In [1]: import numpy as np

In [2]: np.set_printoptions(suppress=True, linewidth=140)

In [3]: E = np.loadtxt("m.csv", delimiter=",")

In [4]: E.round(2)
Out[4]: 
array([[-0.27, -0.28, -0.92],
       [-0.49, -0.78,  0.38],
       [-0.82,  0.56,  0.08]])

In [5]: # orthonormal columns

In [6]: np.round(np.linalg.matrix_power(E, 2), 2)
Out[6]: 
array([[ 0.97, -0.22,  0.08],
       [ 0.21,  0.96,  0.19],
       [-0.11, -0.16,  0.98]])

In [7]: np.linalg.determinant(E)
AttributeError: module 'numpy.linalg' has no attribute 'determinant'


In [8]: np.round((E - E.T) / 2, 2)
Out[8]: 
array([[ 0.  ,  0.11, -0.05],
       [-0.11,  0.  , -0.09],
       [ 0.05,  0.09,  0.  ]])

In [9]: np.round(E @ E, 2)
Out[9]: 
array([[ 0.97, -0.22,  0.08],
       [ 0.21,  0.96,  0.19],
       [-0.11, -0.16,  0.98]])

In [10]: np.round(np.sort(np.abs(np.linalg.eigvals(E))), 2)
Out[10]: array([1., 1., 1.])

In [11]: np.round((E + E.T) / 2, 2)
Out[11]: 
array([[-0.27, -0.39, -0.87],
       [-0.39, -0.78,  0.47],
       [-0.87,  0.47,  0.08]])

In [12]: np.allclose(E, E.T)
Out[12]: False

In [13]: round(np.linalg.det(E), 2)
Out[13]: np.float64(1.0)

In [14]: q, R = np.linalg.qr(E)

In [15]: q.round(2)
Out[15]: 
array([[-0.27, -0.28, -0.92],
       [-0.49, -0.78,  0.38],
       [-0.82,  0.56,  0.08]])

In [16]: round(float(np.trace(q @ q.T)), 2)
Out[16]: 3.0

In [17]: np.round(q @ R, 2)
Out[17]: 
array([[-0.27, -0.28, -0.92],
       [-0.49, -0.78,  0.38],
       [-0.82,  0.56,  0.08]])

In [18]: np.round(np.abs(np.diag(R)), 2)
Out[18]: array([1., 1., 1.])

In [19]: np.allclose(R.T @ R, E.T @ E)
Out[19]: True

In [20]: round(float(abs(R[0, 0])), 2), round(float(np.linalg.norm(E[:, 0])), 2)
Out[20]: (1.0, 1.0)

In [21]: feats = np.load("dump.npy")

In [22]: feats.round(2)
Out[22]: 
array([[0.43, 0.  , 0.14, 0.29, 0.14],
       [0.14, 0.43, 0.29, 0.  , 0.14],
       [0.14, 0.14, 0.43, 0.14, 0.14],
       [0.4 , 0.2 , 0.  , 0.4 , 0.  ],
       [0.25, 0.25, 0.  , 0.25, 0.25]])

In [23]: # row-stochastic, so 1 is an eigenvalue

In [24]: rng = np.random.default_rng(168)

In [25]: labels = rng.permutation(3)

In [26]: labels
Out[26]: array([1, 0, 2])

In [27]: M2 = E[labels][:, labels]

In [28]: np.round(np.sort(np.abs(np.linalg.eigvals(M2))), 2)
Out[28]: array([1., 1., 1.])

In [29]: round(float(np.linalg.det(E.T)), 2)
Out[29]: 1.0

In [30]: round(np.linalg.eigvals(E).sum().real, 2)
Out[30]: np.float64(-0.98)

In [31]: np.round(np.linalg.eigvals(E), 2)
Out[31]: array([ 1.  +0.j  , -0.99+0.15j, -0.99-0.15j])

In [32]: F = np.load("block18.npy")

In [33]: F
Out[33]: 
array([[-0.59,  0.12,  2.91, -0.37, -0.08],
       [ 1.01,  1.24,  0.77,  2.32,  0.69],
       [ 1.05, -1.13,  1.43, -1.63, -1.39],
       [ 1.29, -1.  , -2.2 , -0.09, -1.22],
       [-1.17, -0.65,  0.19, -2.61,  0.59],
       [ 0.01,  1.74, -0.89, -2.08, -0.91],
       [-1.17, -0.84, -1.42,  2.15, -0.55],
       [ 0.83, -0.95,  0.93,  1.47, -2.1 ],
       [ 0.1 ,  0.07, -1.79,  0.18, -2.4 ],
       [ 0.5 , -1.42,  0.81, -2.43,  0.39],
       [-0.2 , -1.48,  0.44, -0.12, -2.56],
       [-0.48,  1.24, -2.14, -1.5 ,  0.65],
       [-1.65, -0.48,  1.08, -1.15,  1.89],
       [-1.03, -0.47, -0.89, -0.02, -2.63],
       [-1.26, -1.82, -0.29,  2.  , -0.01],
       [ 0.94,  1.03,  0.3 ,  2.63, -0.22],
       [ 1.29, -2.06, -1.34,  0.62, -0.95]])

In [34]: x = np.array([1, -9, -1, 6, -6])

In [35]: target = F @ x

In [36]: np.linalg.solve(F, target)
LinAlgError: Last 2 dimensions of the array must be square


In [37]: np.round(np.linalg.lstsq(F, target)[0], 2)
Out[37]: array([ 1., -9., -1.,  6., -6.])

In [38]: target = target + 0.3 * rng.normal(size=17)

In [39]: target.round(2)
Out[39]: 
array([ -6.15,  -1.24,   8.14,  19.51, -14.57, -21.59,  23.51,  29.2 ,  16.96,  -4.78,  27.19, -22.2 , -16.69,  20.05,  26.82,   8.63,
        30.97])

In [40]: c, *_ = np.linalg.lstsq(F, target)

In [41]: round(float(np.linalg.norm(target - F @ c)), 2)
Out[41]: 1.06

In [42]: np.round(F.T @ (target - F @ c), 2) + 0
Out[42]: array([0., 0., 0., 0., 0.])

In [43]: Xc = F - F.mean(axis=0)

In [44]: evecs = np.linalg.svd(Xc)[2][:3]

In [45]: M2 = Xc - Xc @ evecs.T @ evecs

In [46]: np.round(np.linalg.norm(M2) / np.linalg.norm(Xc), 2)
Out[46]: np.float64(0.46)

In [47]: np.round(M2.std(axis=0), 2)
Out[47]: array([0.88, 0.78, 0.29, 0.13, 0.53])

In [48]: np.round(np.diag(evecs.T @ evecs), 2)
Out[48]: array([0.07, 0.38, 0.91, 0.98, 0.65])

In [49]: np.round((Xc @ evecs.T).std(axis=0), 2)
Out[49]: array([1.73, 1.43, 1.26])

In [50]: np.linalg.norm(M2, axis=1).round(6).argmax()
Out[50]: np.int64(14)

In [51]: M2 = np.array([[-4, 1, -4, -3, -1, 5],
    ...:     [-2, 0, -5, -4, 5, -4],
    ...:     [1, -5, -1, 1, -2, -1]])

In [52]: m1 = M2.T @ M2

In [53]: m1
Out[53]: 
array([[ 21,  -9,  25,  21,  -8, -13],
       [ -9,  26,   1,  -8,   9,  10],
       [ 25,   1,  42,  31, -19,   1],
       [ 21,  -8,  31,  26, -19,   0],
       [ -8,   9, -19, -19,  30, -23],
       [-13,  10,   1,   0, -23,  42]])

In [54]: labels = F[:, 2] > np.median(F[:, 2])

In [55]: f = F[labels].mean(axis=0) - F[~labels].mean(axis=0)

In [56]: labels.astype(int)
Out[56]: array([1, 1, 1, 0, 0, 0, 0, 1, 0, 1, 1, 0, 1, 0, 0, 1, 0])

In [57]: round(float((((F - F.mean(axis=0)) @ f > 0) == labels).mean()), 2)
Out[57]: 0.94
